$ python -q
>>> import numpy as np
>>> np.set_printoptions(precision=1, suppress=True, linewidth=100, legacy="1.25")
>>> def rd(a):
...     return np.round(a, 1) + 0
... 
>>> E = np.loadtxt("x.csv", delimiter=",")
>>> rd(E)
array([[ 0.9,  0. ,  0.1,  0. , -0.1,  0. ,  0.2],
       [ 0. ,  0.9,  0.2,  0. ,  0. ,  0.1, -0.1],
       [ 0.1,  0.2,  0.4, -0.1,  0.2, -0.4,  0. ],
       [ 0. ,  0. , -0.1,  1. ,  0. , -0.1,  0.1],
       [-0.1,  0. ,  0.2,  0. ,  0.9,  0.1,  0.2],
       [ 0. ,  0.1, -0.4, -0.1,  0.1,  0.7,  0.1],
       [ 0.2, -0.1,  0. ,  0.1,  0.2,  0.1,  0.1]])
>>> # applying it twice changes nothing
>>> rk = np.linalg.matrix_rank(E)
>>> rk
5
>>> N = np.linalg.svd(E)[2][rk:].T
>>> N.shape
(7, 2)
>>> rd(N @ N.T)
array([[ 0.1,  0. , -0.1,  0. ,  0.1,  0. , -0.2],
       [ 0. ,  0.1, -0.2,  0. ,  0. , -0.1,  0.1],
       [-0.1, -0.2,  0.6,  0.1, -0.2,  0.4,  0. ],
       [ 0. ,  0. ,  0.1,  0. ,  0. ,  0.1, -0.1],
       [ 0.1,  0. , -0.2,  0. ,  0.1, -0.1, -0.2],
       [ 0. , -0.1,  0.4,  0.1, -0.1,  0.3, -0.1],
       [-0.2,  0.1,  0. , -0.1, -0.2, -0.1,  0.9]])
>>> np.linalg.matrix_rank(E.T @ E), np.linalg.matrix_rank(E @ E.T)
(5, 5)
>>> [int(np.linalg.matrix_rank(np.delete(E, i, axis=0))) for i in range(7)]
[5, 5, 5, 5, 5, 5, 5]
>>> np.allclose(E @ N, 0)
True
>>> x0 = np.array([4, 2, 2, 5, 0, 2, 0])
>>> rd(np.linalg.eigvalsh(2 * E - np.eye(7)))
array([-1., -1.,  1.,  1.,  1.,  1.,  1.])
>>> rd(np.linalg.norm(E, 2) / np.linalg.norm(E))
0.4
>>> np.linalg.matrix_rank(E, rtol=0.1)
5
>>> np.linalg.cond(E) > 100
True
>>> f = np.array([2, 2])
>>> rd(np.correlate(E[1], E[6], "full"))
array([ 0. ,  0.1,  0.1,  0.2,  0.1,  0. , -0.1,  0.2,  0. ,  0. ,  0. ,  0. ,  0. ])
>>> rd(np.cross(E[1, :3], E[6, :3]))
array([ 0. ,  0. , -0.2])
>>> K = np.load("case9.npy")
>>> K
array([[ 1.,  2.,  3.,  0.,  2.,  5.],
       [ 1.,  3.,  2.,  3.,  1., -1.],
       [ 2.,  0.,  2.,  0.,  1., -5.],
       [ 0.,  1.,  2.,  3.,  0., -5.],
       [ 1.,  0.,  2.,  3.,  1.,  4.],
       [ 0.,  0.,  0.,  0.,  0.,  7.]])
>>> A2 = np.linalg.invert(K)
Traceback (most recent call last):
  File "<python-input-24>", line 1, in <module>
    A2 = np.linalg.invert(K)
         ^^^^^^^^^^^^^^^^
AttributeError: module 'numpy.linalg' has no attribute 'invert'
>>> A2 = np.linalg.inv(K)
>>> rd(np.linalg.det(K) * A2)
array([[ 126., -105., -189.,   63.,   42., -219.],
       [   0., -105.,    0.,    0.,  105.,  -75.],
       [ -63.,  105.,  -63., -189.,   84., -168.],
       [  42.,  -35.,   42.,   21.,  -91.,   62.],
       [-126.,    0.,  189.,  252., -252.,  549.],
       [   0.,    0.,    0.,    0.,    0.,  -45.]])
>>> rd(A2)
array([[-0.4,  0.3,  0.6, -0.2, -0.1,  0.7],
       [ 0. ,  0.3,  0. ,  0. , -0.3,  0.2],
       [ 0.2, -0.3,  0.2,  0.6, -0.3,  0.5],
       [-0.1,  0.1, -0.1, -0.1,  0.3, -0.2],
       [ 0.4,  0. , -0.6, -0.8,  0.8, -1.7],
       [ 0. ,  0. ,  0. ,  0. ,  0. ,  0.1]])
>>> np.allclose(A2, K.T)
False
>>> rd(K @ A2)
array([[1., 0., 0., 0., 0., 0.],
       [0., 1., 0., 0., 0., 0.],
       [0., 0., 1., 0., 0., 0.],
       [0., 0., 0., 1., 0., 0.],
       [0., 0., 0., 0., 1., 0.],
       [0., 0., 0., 0., 0., 1.]])
>>> rd(np.linalg.det(K) * np.linalg.det(A2))
1.0
